% python3 -q
>>> import numpy as np
>>> np.set_printoptions(precision=4, suppress=True, linewidth=200, floatmode="fixed")
>>> def tidy(a):
...     return np.round(a, 4) + 0
... 
>>> X = np.load("out19.npy")
>>> X
array([[0.0000, 1.0000, 1.0000, 1.0000, 1.0000, 1.0000, 1.0000],
       [1.0000, 0.0000, 1.0000, 1.0000, 1.0000, 1.0000, 1.0000],
       [1.0000, 1.0000, 0.0000, 1.0000, 1.0000, 1.0000, 1.0000],
       [1.0000, 1.0000, 1.0000, 0.0000, 1.0000, 1.0000, 1.0000],
       [1.0000, 1.0000, 1.0000, 1.0000, 0.0000, 1.0000, 1.0000],
       [1.0000, 1.0000, 1.0000, 1.0000, 1.0000, 0.0000, 1.0000],
       [1.0000, 1.0000, 1.0000, 1.0000, 1.0000, 1.0000, 0.0000]])
>>> vec = np.array([0, 2, 1, 2, 2, 1, 1])
>>> rhs = X @ vec
>>> rhs
array([9.0000, 7.0000, 8.0000, 7.0000, 7.0000, 8.0000, 8.0000])
>>> tidy(np.linalg.solve(X, -1 * rhs))
array([ 0.0000, -2.0000, -1.0000, -2.0000, -2.0000, -1.0000, -1.0000])
>>> tidy(np.linalg.solve(X, rhs + X[:, 5]))
array([0.0000, 2.0000, 1.0000, 2.0000, 2.0000, 2.0000, 1.0000])
>>> tidy(np.linalg.solve(X, rhs))
array([0.0000, 2.0000, 1.0000, 2.0000, 2.0000, 1.0000, 1.0000])
>>> tidy(np.linalg.solve(X, X[:, 1]))
array([0.0000, 1.0000, 0.0000, 0.0000, 0.0000, 0.0000, 0.0000])
>>> u = np.array([-3, -3, 0])
>>> np.cross(X[2, :3], X[3, :3])
array([ 1.0000, -1.0000,  0.0000])
>>> np.convolve(X[2], u)
array([-3.0000, -6.0000, -3.0000, -3.0000, -6.0000, -6.0000, -6.0000, -3.0000,  0.0000])
>>> evals, vecs = np.linalg.eigh(X)
>>> vec = np.array([-2, -2, -1, 0, -1, 0, 0])
>>> (np.sign(vecs[:, -1].round(6)) == np.sign(vecs[0, -1].round(6))).astype(int)
array([1, 1, 1, 1, 1, 1, 1])
>>> tidy(vecs * np.abs(evals) @ vecs.T)
array([[1.7143, 0.7143, 0.7143, 0.7143, 0.7143, 0.7143, 0.7143],
       [0.7143, 1.7143, 0.7143, 0.7143, 0.7143, 0.7143, 0.7143],
       [0.7143, 0.7143, 1.7143, 0.7143, 0.7143, 0.7143, 0.7143],
       [0.7143, 0.7143, 0.7143, 1.7143, 0.7143, 0.7143, 0.7143],
       [0.7143, 0.7143, 0.7143, 0.7143, 1.7143, 0.7143, 0.7143],
       [0.7143, 0.7143, 0.7143, 0.7143, 0.7143, 1.7143, 0.7143],
       [0.7143, 0.7143, 0.7143, 0.7143, 0.7143, 0.7143, 1.7143]])
>>> K = np.loadtxt("layer12.csv", delimiter=",")
>>> tidy(K)
array([[-0.5689, -0.1580,  0.0852,  0.0018, -0.2239, -0.7582,  0.1382],
       [ 0.2677, -0.0661,  0.8684, -0.1072,  0.1258, -0.0589,  0.3729],
       [ 0.4685,  0.0975, -0.2481, -0.3204, -0.6712, -0.1345,  0.3717],
       [-0.5354,  0.6009,  0.1738, -0.3717, -0.1908,  0.3701,  0.1021],
       [ 0.2008,  0.2914,  0.3395,  0.1367, -0.3820, -0.1960, -0.7460],
       [ 0.1339,  0.0096, -0.0959, -0.7992,  0.4116, -0.2887, -0.2852],
       [ 0.2008,  0.7176, -0.1497,  0.3005,  0.3629, -0.3805,  0.2354]])
>>> tidy(np.linalg.pinv(K))
array([[-0.5689,  0.2677,  0.4685, -0.5354,  0.2008,  0.1339,  0.2008],
       [-0.1580, -0.0661,  0.0975,  0.6009,  0.2914,  0.0096,  0.7176],
       [ 0.0852,  0.8684, -0.2481,  0.1738,  0.3395, -0.0959, -0.1497],
       [ 0.0018, -0.1072, -0.3204, -0.3717,  0.1367, -0.7992,  0.3005],
       [-0.2239,  0.1258, -0.6712, -0.1908, -0.3820,  0.4116,  0.3629],
       [-0.7582, -0.0589, -0.1345,  0.3701, -0.1960, -0.2887, -0.3805],
       [ 0.1382,  0.3729,  0.3717,  0.1021, -0.7460, -0.2852,  0.2354]])
>>> tidy(K.T @ K)
array([[1.0000, 0.0000, 0.0000, 0.0000, 0.0000, 0.0000, 0.0000],
       [0.0000, 1.0000, 0.0000, 0.0000, 0.0000, 0.0000, 0.0000],
       [0.0000, 0.0000, 1.0000, 0.0000, 0.0000, 0.0000, 0.0000],
       [0.0000, 0.0000, 0.0000, 1.0000, 0.0000, 0.0000, 0.0000],
       [0.0000, 0.0000, 0.0000, 0.0000, 1.0000, 0.0000, 0.0000],
       [0.0000, 0.0000, 0.0000, 0.0000, 0.0000, 1.0000, 0.0000],
       [0.0000, 0.0000, 0.0000, 0.0000, 0.0000, 0.0000, 1.0000]])
>>> tidy(np.linalg.svd(K, compute_uv=False))
array([1.0000, 1.0000, 1.0000, 1.0000, 1.0000, 1.0000, 1.0000])
>>> tidy(K @ K.T)
array([[1.0000, 0.0000, 0.0000, 0.0000, 0.0000, 0.0000, 0.0000],
       [0.0000, 1.0000, 0.0000, 0.0000, 0.0000, 0.0000, 0.0000],
       [0.0000, 0.0000, 1.0000, 0.0000, 0.0000, 0.0000, 0.0000],
       [0.0000, 0.0000, 0.0000, 1.0000, 0.0000, 0.0000, 0.0000],
       [0.0000, 0.0000, 0.0000, 0.0000, 1.0000, 0.0000, 0.0000],
       [0.0000, 0.0000, 0.0000, 0.0000, 0.0000, 1.0000, 0.0000],
       [0.0000, 0.0000, 0.0000, 0.0000, 0.0000, 0.0000, 1.0000]])
>>> B = np.array([[2, 0], [0, 0], [0, 2], [2, 0], [1, 1], [0, 1], [1, 1]])
>>> tidy(np.einsum("ij,ij->i", K, K))
array([1.0000, 1.0000, 1.0000, 1.0000, 1.0000, 1.0000, 1.0000])
>>> tidy(np.einsum("ij->j", K))
array([ 0.1673,  1.4931,  0.9732, -1.1595, -0.5676, -1.4468,  0.1892])
>>> np.vstack([K, B.T]).shape
(9, 7)
>>> np.linalg.matrix_rank(np.vstack([K, B.T]))
np.int64(7)
>>> vec = np.array([0, -3, 0, 3, 3, -1, 2])
>>> [p for p in range(1, 25) if np.allclose(np.linalg.matrix_power(K, p), np.eye(7))]
[]
>>> tidy(np.linalg.det(K))
np.float64(1.0)
>>> tidy(np.abs(np.linalg.eigvals(K)))
array([1.0000, 1.0000, 1.0000, 1.0000, 1.0000, 1.0000, 1.0000])
>>> tidy(K.T @ (K @ vec))
array([ 0.0000, -3.0000,  0.0000,  3.0000,  3.0000, -1.0000,  2.0000])
>>> 7 - np.linalg.matrix_rank(K - np.eye(7), tol=1e-8)
np.int64(1)
>>> Q, vecs = np.linalg.qr(K[:, :5])[0], np.linalg.qr(K[:, 5:])[0]
>>> s = np.linalg.svd(Q.T @ vecs, compute_uv=False)
>>> tidy(np.degrees(np.arccos(s.clip(0, 1))))
array([90.0000, 90.0000])
>>> tidy(np.linalg.norm(Q @ Q.T - vecs @ vecs.T, 2))
np.float64(1.0)
>>> A = -3 * np.eye(6) + np.eye(6, k=1)
>>> A
array([[-3.0000,  1.0000,  0.0000,  0.0000,  0.0000,  0.0000],
       [ 0.0000, -3.0000,  1.0000,  0.0000,  0.0000,  0.0000],
       [ 0.0000,  0.0000, -3.0000,  1.0000,  0.0000,  0.0000],
       [ 0.0000,  0.0000,  0.0000, -3.0000,  1.0000,  0.0000],
       [ 0.0000,  0.0000,  0.0000,  0.0000, -3.0000,  1.0000],
       [ 0.0000,  0.0000,  0.0000,  0.0000,  0.0000, -3.0000]])
>>> u = np.array([-7, 1, 0, -7, 3, 9])
>>> B = A + np.outer(u, np.eye(6)[5])
>>> B
array([[-3.0000,  1.0000,  0.0000,  0.0000,  0.0000, -7.0000],
       [ 0.0000, -3.0000,  1.0000,  0.0000,  0.0000,  1.0000],
       [ 0.0000,  0.0000, -3.0000,  1.0000,  0.0000,  0.0000],
       [ 0.0000,  0.0000,  0.0000, -3.0000,  1.0000, -7.0000],
       [ 0.0000,  0.0000,  0.0000,  0.0000, -3.0000,  4.0000],
       [ 0.0000,  0.0000,  0.0000,  0.0000,  0.0000,  6.0000]])
>>> tidy(np.linalg.det(B) / np.linalg.det(A)), tidy(1 + np.linalg.solve(A, u)[5])
(np.float64(-2.0), np.float64(-2.0))
>>> left, s, vt = np.linalg.svd(A, full_matrices=False)
>>> tidy(np.sqrt((s ** 2).sum())), tidy(np.linalg.norm(A))
(np.float64(7.6811), np.float64(7.6811))
>>> tidy(s / s[0])
array([1.0000, 0.9406, 0.8494, 0.7387, 0.6278, 0.5427])
>>> tidy(left.T @ left)
array([[1.0000, 0.0000, 0.0000, 0.0000, 0.0000, 0.0000],
       [0.0000, 1.0000, 0.0000, 0.0000, 0.0000, 0.0000],
       [0.0000, 0.0000, 1.0000, 0.0000, 0.0000, 0.0000],
       [0.0000, 0.0000, 0.0000, 1.0000, 0.0000, 0.0000],
       [0.0000, 0.0000, 0.0000, 0.0000, 1.0000, 0.0000],
       [0.0000, 0.0000, 0.0000, 0.0000, 0.0000, 1.0000]])
>>> (s > 1e-8).sum()
np.int64(6)
>>> u, v = A[3], A[1]
>>> u @ u
np.float64(10.0)
>>> u @ v
np.float64(0.0)
>>> p = (u @ v) / (u @ u) * u
>>> v - p
array([ 0.0000, -3.0000,  1.0000,  0.0000,  0.0000,  0.0000])
>>> tidy(np.linalg.norm(u + v) ** 2 + np.linalg.norm(u - v) ** 2)
np.float64(40.0)
>>> (v - p) @ u
np.float64(0.0)
>>> rng = np.random.default_rng(90619)
>>> idx = rng.permutation(6)
>>> B = A[:, idx] * rng.choice([-1, 1], 6)
>>> B
array([[ 0.0000,  0.0000, -0.0000, -0.0000, -3.0000,  1.0000],
       [ 0.0000,  0.0000, -1.0000, -0.0000,  0.0000, -3.0000],
       [ 1.0000,  0.0000,  3.0000, -0.0000,  0.0000,  0.0000],
       [-3.0000,  1.0000, -0.0000, -0.0000,  0.0000,  0.0000],
       [ 0.0000, -3.0000, -0.0000, -1.0000,  0.0000,  0.0000],
       [ 0.0000,  0.0000, -0.0000,  3.0000,  0.0000,  0.0000]])
>>> left, _, vt = np.linalg.svd(A.T @ B)
>>> tidy(np.linalg.lstsq(A, B)[0])
array([[ 0.0000,  0.0000,  0.0000,  0.0000,  1.0000,  0.0000],
       [ 0.0000,  0.0000,  0.0000,  0.0000,  0.0000,  1.0000],
       [ 0.0000,  0.0000, -1.0000,  0.0000,  0.0000,  0.0000],
       [ 1.0000,  0.0000,  0.0000,  0.0000,  0.0000,  0.0000],
       [ 0.0000,  1.0000,  0.0000,  0.0000,  0.0000,  0.0000],
       [ 0.0000,  0.0000,  0.0000, -1.0000,  0.0000,  0.0000]])
>>> idx
array([3, 4, 2, 5, 0, 1])
>>> tidy(left @ vt)
array([[ 0.0000,  0.0000,  0.0000,  0.0000,  1.0000,  0.0000],
       [ 0.0000,  0.0000,  0.0000,  0.0000,  0.0000,  1.0000],
       [ 0.0000,  0.0000, -1.0000,  0.0000,  0.0000,  0.0000],
       [ 1.0000,  0.0000,  0.0000,  0.0000,  0.0000,  0.0000],
       [ 0.0000,  1.0000,  0.0000,  0.0000,  0.0000,  0.0000],
       [ 0.0000,  0.0000,  0.0000, -1.0000,  0.0000,  0.0000]])
